$ python -q
>>> import numpy as np
>>> from numpy import linalg as LA
>>> np.set_printoptions(suppress=True, linewidth=200)
>>> arr = np.loadtxt("mat.csv", delimiter=",")
>>> print(arr.round(3))
[[0.329 0.066 0.329 0.329]
 [0.066 0.013 0.066 0.066]
 [0.329 0.066 0.329 0.329]
 [0.329 0.066 0.329 0.329]]
>>> proj = np.triu(np.array([[6, 9, 6, 2], [7, 2, 5, 6], [5, 1, 9, 6], [1, 3, 1, 9]]), 1) + np.eye(4)
>>> A2 = proj @ arr @ LA.inv(proj)
>>> print(np.round(np.poly(A2), 3) + 0)
[ 1. -1.  0.  0.  0.]
>>> U, sv, Vh = LA.svd(arr)
>>> V = Vh[:(sv > 1e-8).sum()]
>>> rng = np.random.default_rng(87618)
>>> vec = arr[0] + 5 * arr[1] + rng.integers(2) * np.eye(4)[1]
>>> print(vec.round(3))
[0.658 1.132 0.658 0.658]
>>> print(np.round(np.diag(V.T @ V), 3))
[0.329 0.013 0.329 0.329]
>>> print(np.round(V.T @ V, 3))
[[0.329 0.066 0.329 0.329]
 [0.066 0.013 0.066 0.066]
 [0.329 0.066 0.329 0.329]
 [0.329 0.066 0.329 0.329]]
>>> print(np.allclose(V.T @ V @ vec, vec))
False
>>> print(LA.matrix_rank(np.vstack([arr, vec])))
2
>>> print(np.allclose(arr[:-1].T @ LA.lstsq(arr[:-1].T, arr[-1])[0], arr[-1]))
True
>>> print(np.unique(arr.round(6), axis=0).shape)
(2, 4)
>>> print(LA.lstsq(arr[:-1].T, arr[-1])[2])
1
>>> K = np.array([[0, 3, 5], [0, 0, 0], [0, 0, 0]])
>>> print(K)
[[0 3 5]
 [0 0 0]
 [0 0 0]]
>>> U, sv, Vh = LA.svd(K)
>>> print(np.argmax(sv[:-1] / (sv[1:] + 1e-6)) + 1)
1
>>> print(sv.round(3))
[ 5.831  0.    -0.   ]
>>> A2 = U[:, :1] @ np.diag(sv[:1]) @ Vh[:1]
>>> print(round(float(LA.norm(K - A2, 2)), 3), sv[1])
0.0 0.0
>>> print(LA.matrix_rank(K, rtol=0.05))
1
>>> print(LA.matrix_rank(A2))
1
>>> print(LA.matrix_rank(K, rtol=0.1))
1
>>> print(np.argsort(-LA.norm(K, axis=0).round(6), kind="stable")[:3])
[2 1 0]
>>> print(LA.cond(K) > 100)
True
>>> print([round(float(x), 3) for x in LA.svd(K, compute_uv=False)[:3]])
[5.831, 0.0, 0.0]
>>> assert K == K.T
Traceback (most recent call last):
  File "<python-input-33>", line 1, in <module>
    assert K == K.T
           ^^^^^^^^
ValueError: The truth value of an array with more than one element is ambiguous. Use a.any() or a.all()
>>> print(round(LA.det(K), 3))
0.0
>>> print(K @ K)
[[0 0 0]
 [0 0 0]
 [0 0 0]]
>>> print(np.round(np.abs(LA.eigvals(K)).max(), 3))
0.0
>>> print(np.round(np.trace(LA.pinv(K) @ K), 3))
1.0
>>> print(np.allclose(K[:-1].T @ LA.lstsq(K[:-1].T, K[-1])[0], K[-1]))
True
>>> print(LA.lstsq(K[:-1].T, K[-1])[2])
1
>>> print(np.abs(np.diag(LA.qr(K)[1])) > 1e-9)
[False False False]
>>> print(K @ K)
[[0 0 0]
 [0 0 0]
 [0 0 0]]
>>> print(np.round(np.sort(LA.eigvals(K)), 3))
[0. 0. 0.]
>>> print(LA.matrix_power(K - np.diag(np.diag(K)), 3))
[[0 0 0]
 [0 0 0]
 [0 0 0]]
>>> print([int(LA.matrix_rank(LA.matrix_power(K, p))) for p in range(1, 4)])
[1, 0, 0]
>>> print(np.prod(np.diag(K)), np.round(LA.det(K), 3))
0 0.0
>>> W0 = np.array([[2.0, -2.0, 0.0, 0.0],
...     [-2.0, 3.0, -2.0, 0.0],
...     [0.0, -2.0, 3.0, -2.0],
...     [0.0, 0.0, -2.0, 0.0]])
>>> print(W0)
[[ 2. -2.  0.  0.]
 [-2.  3. -2.  0.]
 [ 0. -2.  3. -2.]
 [ 0.  0. -2.  0.]]
>>> u, r1 = arr[0], arr[1]
>>> print(np.round(u @ u, 3))
0.329
>>> p = (u @ r1) / (u @ u) * u
>>> print(np.round(np.outer(u, r1), 3))
[[0.022 0.004 0.022 0.022]
 [0.004 0.001 0.004 0.004]
 [0.022 0.004 0.022 0.022]
 [0.022 0.004 0.022 0.022]]
>>> print(np.round(r1 - p, 3) + 0)
[0. 0. 0. 0.]
>>> evals, V = LA.eigh(W0)
>>> print(np.round(V.T @ W0 @ V, 3) + 0)
[[-1.319  0.     0.     0.   ]
 [ 0.     0.331  0.     0.   ]
 [ 0.     0.     3.121  0.   ]
 [ 0.     0.     0.     5.866]]
>>> print(np.round(np.abs(V[:, -1]), 3))
[0.348 0.674 0.617 0.21 ]
>>> print(np.round(LA.svd(W0, compute_uv=False), 3))
[5.866 3.121 1.319 0.331]
>>> print(np.round(LA.eigvalsh(W0 @ W0), 3))
[ 0.11   1.739  9.741 34.41 ]
>>> cov = W0.T @ W0
>>> print(np.allclose(cov, cov.T))
True
>>> print(cov)
[[  8. -10.   4.   0.]
 [-10.  17. -12.   4.]
 [  4. -12.  17.  -6.]
 [  0.   4.  -6.   4.]]
>>> print((W0 @ W0.T).shape)
(4, 4)
>>> print(np.round(LA.svd(W0, compute_uv=False) ** 2, 3))
[34.41   9.741  1.739  0.11 ]
>>> print(np.diag(cov))
[ 8. 17. 17.  4.]
>>> F = np.loadtxt("dump.csv", delimiter=",")
>>> print(F.round(3))
[[ 0.342 -0.658 -0.132 -0.658]
 [-0.658  0.342 -0.132 -0.658]
 [-0.132 -0.132  0.974 -0.132]
 [-0.658 -0.658 -0.132  0.342]]
>>> print(np.round(LA.norm(F, axis=0), 3))
[1. 1. 1. 1.]
>>> print(np.round(LA.svd(F, compute_uv=False), 3))
[1. 1. 1. 1.]
>>> print(np.round(F.T @ F, 3) + 0)
[[1. 0. 0. 0.]
 [0. 1. 0. 0.]
 [0. 0. 1. 0.]
 [0. 0. 0. 1.]]
>>> Q, V = LA.qr(W0[:, :2])[0], LA.qr(W0[:, 2:])[0]
>>> sv = LA.svd(Q.T @ V, compute_uv=False)
>>> print(sv.round(3))
[0.963 0.49 ]
>>> print((sv > 0.9).sum())
1
>>> print(round(float(LA.norm(Q @ Q.T - V @ V.T, 2)), 3))
0.872
>>> print(np.round(LA.matrix_power(F, 3), 3))
[[ 0.342 -0.658 -0.132 -0.658]
 [-0.658  0.342 -0.132 -0.658]
 [-0.132 -0.132  0.974 -0.132]
 [-0.658 -0.658 -0.132  0.342]]
>>> print(np.round((F + F.T) / 2, 3))
[[ 0.342 -0.658 -0.132 -0.658]
 [-0.658  0.342 -0.132 -0.658]
 [-0.132 -0.132  0.974 -0.132]
 [-0.658 -0.658 -0.132  0.342]]
>>> print(round(LA.det(F), 3))
-1.0
>>> print(np.trace(F))
2.0
>>> feats = np.load("layer15.npy")
>>> print(feats)
[[1 2 0 0]
 [1 0 0 0]
 [0 0 1 2]
 [0 0 1 0]]
>>> # splits into 2 blocks
>>> evals, V = LA.eig(feats)
>>> print(np.round(np.sort(LA.eigvals(feats @ feats)), 3))
[1. 1. 4. 4.]
>>> print(np.prod(evals))
4.0
>>> print(np.round(np.sort(LA.eigvals(feats.T)), 3))
[-1. -1.  2.  2.]
>>> idx = rng.permutation(4)
>>> print(idx)
[3 0 2 1]
>>> A2 = feats[idx][:, idx]
>>> print(round(LA.det(A2), 3), round(LA.det(feats[idx]), 3))
4.0 4.0
>>> print(np.diag(A2))
[0 1 1 0]
>>> print(np.round(np.sort(np.abs(LA.eigvals(A2))), 3))
[1. 1. 2. 2.]
>>> print(np.trace(A2))
2
